% ipython --no-banner

In [1]: import numpy as np

In [2]: from numpy import linalg as LA

In [3]: np.set_printoptions(precision=2, suppress=True, linewidth=160)

In [4]: def tidy(a):
   ...:     return np.round(a, 2) + 0
   ...: 

In [5]: m1 = np.array([[0, 1, 0, 1], [4, 3, 4, 3], [0, 1, 0, 1], [4, 3, 4, 3]])

In [6]: np.einsum("ij,ji->", m1, m1)
Out[6]: np.int64(68)

In [7]: tidy(LA.det(m1[::-1]))
Out[7]: np.float64(0.0)

In [8]: np.kron(np.eye(2, dtype=int), m1)
Out[8]: 
array([[0, 1, 0, 1, 0, 0, 0, 0],
       [4, 3, 4, 3, 0, 0, 0, 0],
       [0, 1, 0, 1, 0, 0, 0, 0],
       [4, 3, 4, 3, 0, 0, 0, 0],
       [0, 0, 0, 0, 0, 1, 0, 1],
       [0, 0, 0, 0, 4, 3, 4, 3],
       [0, 0, 0, 0, 0, 1, 0, 1],
       [0, 0, 0, 0, 4, 3, 4, 3]])

In [9]: tidy(LA.det(m1.T))
Out[9]: np.float64(0.0)

In [10]: np.einsum("ii->", m1)
Out[10]: np.int64(6)

In [11]: r = LA.matrix_rank(m1)

In [12]: r
Out[12]: np.int64(2)

In [13]: N = LA.svd(m1)[2][r:].T

In [14]: [int(LA.matrix_rank(np.delete(m1, i, axis=0))) for i in range(4)]
Out[14]: [2, 2, 2, 2]

In [15]: [int(LA.matrix_rank(m1[:i])) for i in range(1, len(m1) + 1)]
Out[15]: [1, 2, 2, 2]

In [16]: LA.matrix_rank(m1.T @ m1), LA.matrix_rank(m1 @ m1.T)
Out[16]: (np.int64(2), np.int64(2))

In [17]: X = np.array([[2, -2, 0, -2, -3, 0], [-3, 1, 0, 2, 2, -1], [1, -2, 2, 1, -3, -2]])

In [18]: X[2] = X[1]

In [19]: X
Out[19]: 
array([[ 2, -2,  0, -2, -3,  0],
       [-3,  1,  0,  2,  2, -1],
       [-3,  1,  0,  2,  2, -1]])

In [20]: r = LA.matrix_rank(X)

In [21]: r
Out[21]: np.int64(2)

In [22]: N = LA.svd(X)[2][r:].T

In [23]: [int(LA.matrix_rank(np.delete(X, i, axis=0))) for i in range(3)]
Out[23]: [1, 2, 2]

In [24]: tidy(X @ N)
Out[24]: 
array([[0., 0., 0., 0.],
       [0., 0., 0., 0.],
       [0., 0., 0., 0.]])

In [25]: np.allclose(X @ N, 0)
Out[25]: True

In [26]: [round(float(x), 2) for x in LA.svd(X, compute_uv=False)[:3]]
Out[26]: [7.51, 1.63, 0.0]

In [27]: np.argsort(-LA.norm(X, axis=0).round(6), kind="stable")[:3]
Out[27]: array([0, 4, 3])

In [28]: LA.matrix_rank(X, rtol=0.1)
Out[28]: np.int64(2)

In [29]: LA.cond(X) > 100
Out[29]: np.True_
